% ipython --no-banner

In [1]: import numpy as np

In [2]: np.set_printoptions(precision=1, suppress=True, linewidth=100, sign=" ")

In [3]: tidy = lambda a: np.round(a, 1) + 0

In [4]: mat = np.load("m.npy")

In [5]: print(mat)
[[ 22  12  24   0   0  40  10   0]
 [  0   0   0   1   0   0   8   7]
 [  0  11   0   1  10   9  24   0]
 [ 22  15  33   0   5  28   4   0]
 [ 15   5   7   0   0  25   7   0]
 [ 11  23  21   0  12  37  23   0]
 [ 25   0  18   0   0  25   0   0]
 [  0  18   0  14  32   0  19  29]
 [  0   8   0  17  24   0   2  38]
 [  1  29  13   0  22  33  33   0]
 [  0  15   0   0  14  13  38   0]
 [  0  18   1  15  31   0  10  27]
 [  0   6   0  17  23   0   4  41]
 [ 16  18  19   0   1  47  22   0]
 [  9   0   3  10   4   0   0  18]
 [  0  33   0   0  32  25  54   0]
 [ 28   0  15   1   0   6   0   0]
 [  6   0   4  19  12   0   0  41]
 [  0  10   0   8  16   0  13  15]]

In [6]: x0 = np.array([4, -1, 1, 2, 3, -4, 2, -5])

In [7]: print(mat @ (2 * x0))
[ -80  -34   66   34  -48  -48   36   -2 -176  -24  102  -18 -200 -152  -38  142  210 -206   10]

In [8]: print(mat @ x0)
[ -40  -17   33   17  -24  -24   18   -1  -88  -12   51   -9 -100  -76  -19   71  105 -103    5]

In [9]: print((mat @ x0).argmax())
16

In [10]: print(np.linalg.norm(mat @ x0) <= np.linalg.norm(mat, 2) * np.linalg.norm(x0) + 1e-9)
True

In [11]: print((mat * x0).sum(axis=1))
[ -40  -17   33   17  -24  -24   18   -1  -88  -12   51   -9 -100  -76  -19   71  105 -103    5]

In [12]: F = np.load("out4.npy")

In [13]: print(F)
[[ 0  0  0  0  0  1  0  0  1]
 [ 0  0  0  0  0  0  0  0  0]
 [ 0  0  0  0  0  0  0  0  0]
 [ 0  0  0  0  0  0  0  0  1]
 [ 0  0  0  0  0  0  1  0  0]
 [ 1  0  0  0  0  0  0  0  1]
 [ 0  0  0  0  1  0  0  0  0]
 [ 0  0  0  0  0  0  0  0  0]
 [ 1  0  0  1  0  1  0  0  0]]

In [14]: print((F != 0).astype(int))
[[ 0  0  0  0  0  1  0  0  1]
 [ 0  0  0  0  0  0  0  0  0]
 [ 0  0  0  0  0  0  0  0  0]
 [ 0  0  0  0  0  0  0  0  1]
 [ 0  0  0  0  0  0  1  0  0]
 [ 1  0  0  0  0  0  0  0  1]
 [ 0  0  0  0  1  0  0  0  0]
 [ 0  0  0  0  0  0  0  0  0]
 [ 1  0  0  1  0  1  0  0  0]]

In [15]: print(tidy(np.linalg.det(F)))
0.0

In [16]: print(F @ F)
[[ 2  0  0  1  0  1  0  0  1]
 [ 0  0  0  0  0  0  0  0  0]
 [ 0  0  0  0  0  0  0  0  0]
 [ 1  0  0  1  0  1  0  0  0]
 [ 0  0  0  0  1  0  0  0  0]
 [ 1  0  0  1  0  2  0  0  1]
 [ 0  0  0  0  0  0  1  0  0]
 [ 0  0  0  0  0  0  0  0  0]
 [ 1  0  0  0  0  1  0  0  3]]

In [17]: print((np.linalg.matrix_power((F != 0) + (F.T != 0) + np.eye(9), 9) > 0).astype(int))
[[ 1  0  0  1  0  1  0  0  1]
 [ 0  1  0  0  0  0  0  0  0]
 [ 0  0  1  0  0  0  0  0  0]
 [ 1  0  0  1  0  1  0  0  1]
 [ 0  0  0  0  1  0  1  0  0]
 [ 1  0  0  1  0  1  0  0  1]
 [ 0  0  0  0  1  0  1  0  0]
 [ 0  0  0  0  0  0  0  1  0]
 [ 1  0  0  1  0  1  0  0  1]]
